In [1]: import numpy as np

In [2]: from numpy import linalg as LA

In [3]: np.set_printoptions(precision=1, suppress=True, linewidth=200)

In [4]: A = np.load("w.npy")

In [5]: print(A)
[[ 1  0  0]
 [-1  1  0]
 [-1 -2  1]]

In [6]: rng = np.random.default_rng(6069)

In [7]: lab = rng.permutation(3)

In [8]: print(lab)
[2 0 1]

In [9]: A2 = A[lab][:, lab]

In [10]: print(np.allclose(A2, A))
False

In [11]: print(np.trace(A2))
3

In [12]: arr = np.loadtxt("arr.csv", delimiter=",")

In [13]: print(arr)
[[ 0.  0.  2.  0.  0.  0.]
 [ 0.  0.  0.  0.  0. -1.]
 [ 0.  0.  0.  0.  0. -3.]
 [ 0.  2.  0.  0. -2.  0.]]

In [14]: # rank 3

In [15]: f = np.array([-2, -2, -2])

In [16]: print(np.convolve(arr[2], f))
[0. 0. 0. 0. 0. 6. 6. 6.]

In [17]: print(np.array([np.convolve(row, f, "same") for row in arr]))
[[ 0. -4. -4. -4.  0.  0.]
 [ 0.  0.  0.  0.  2.  2.]
 [ 0.  0.  0.  0.  6.  6.]
 [-4. -4. -4.  4.  4.  4.]]

In [18]: U, sigma, Vh = LA.svd(arr)

In [19]: print(sigma)
[3.2 2.8 2.  0. ]

In [20]: A2 = U[:, :3] @ np.diag(sigma[:3]) @ Vh[:3]

In [21]: print(LA.matrix_rank(A2))
3

In [22]: print(A2)
[[ 0.  0.  2.  0.  0.  0.]
 [ 0.  0.  0.  0.  0. -1.]
 [ 0.  0.  0.  0.  0. -3.]
 [ 0.  2.  0.  0. -2.  0.]]

In [23]: print(LA.matrix_rank(arr, rtol=0.05))
3

In [24]: print(np.round(LA.norm(arr - A2) / LA.norm(arr), 1))
0.0

In [25]: print(np.abs(arr - A2).max())
0.0

In [26]: t3 = np.stack([arr, -3 * arr, arr[::-1]])

In [27]: print(LA.norm(t3, axis=(1, 2)))
[ 4.7 14.1  4.7]

In [28]: A2 = np.array([[0, 5, -5], [4, 2, 4]])

In [29]: cent = np.kron(A2, A)

In [30]: print(cent.shape)
(6, 9)

In [31]: print(cent)
[[  0   0   0   5   0   0  -5   0   0]
 [  0   0   0  -5   5   0   5  -5   0]
 [  0   0   0  -5 -10   5   5  10  -5]
 [  4   0   0   2   0   0   4   0   0]
 [ -4   4   0  -2   2   0  -4   4   0]
 [ -4  -8   4  -2  -4   2  -4  -8   4]]

In [32]: print(LA.matrix_rank(cent))
6

In [33]: print(LA.norm(arr, axis=1).argmax())
2

In [34]: print(round(float(LA.norm(arr[2] - arr[3])), 1))
4.1

In [35]: print(np.round(LA.norm(arr, 1), 1), round(float(LA.norm(arr, np.inf)), 1))
4.0 4.0

In [36]: J = np.array([[4, 0, 0, 0, -1],
    ...:     [3, -2, 0, -5, 1],
    ...:     [0, 0, 5, 0, 0],
    ...:     [-3, -1, 0, -4, 4],
    ...:     [-1, -1, 0, 3, 3]])

In [37]: # splits into 2 blocks

In [38]: A2 = np.array([[1, 1, 0], [1, 2, 2]])

In [39]: cent = np.kron(A2, J)

In [40]: print(np.round(LA.norm(cent, 2), 1), np.round(LA.norm(A2, 2) * LA.norm(J, 2), 1))
24.4 24.4
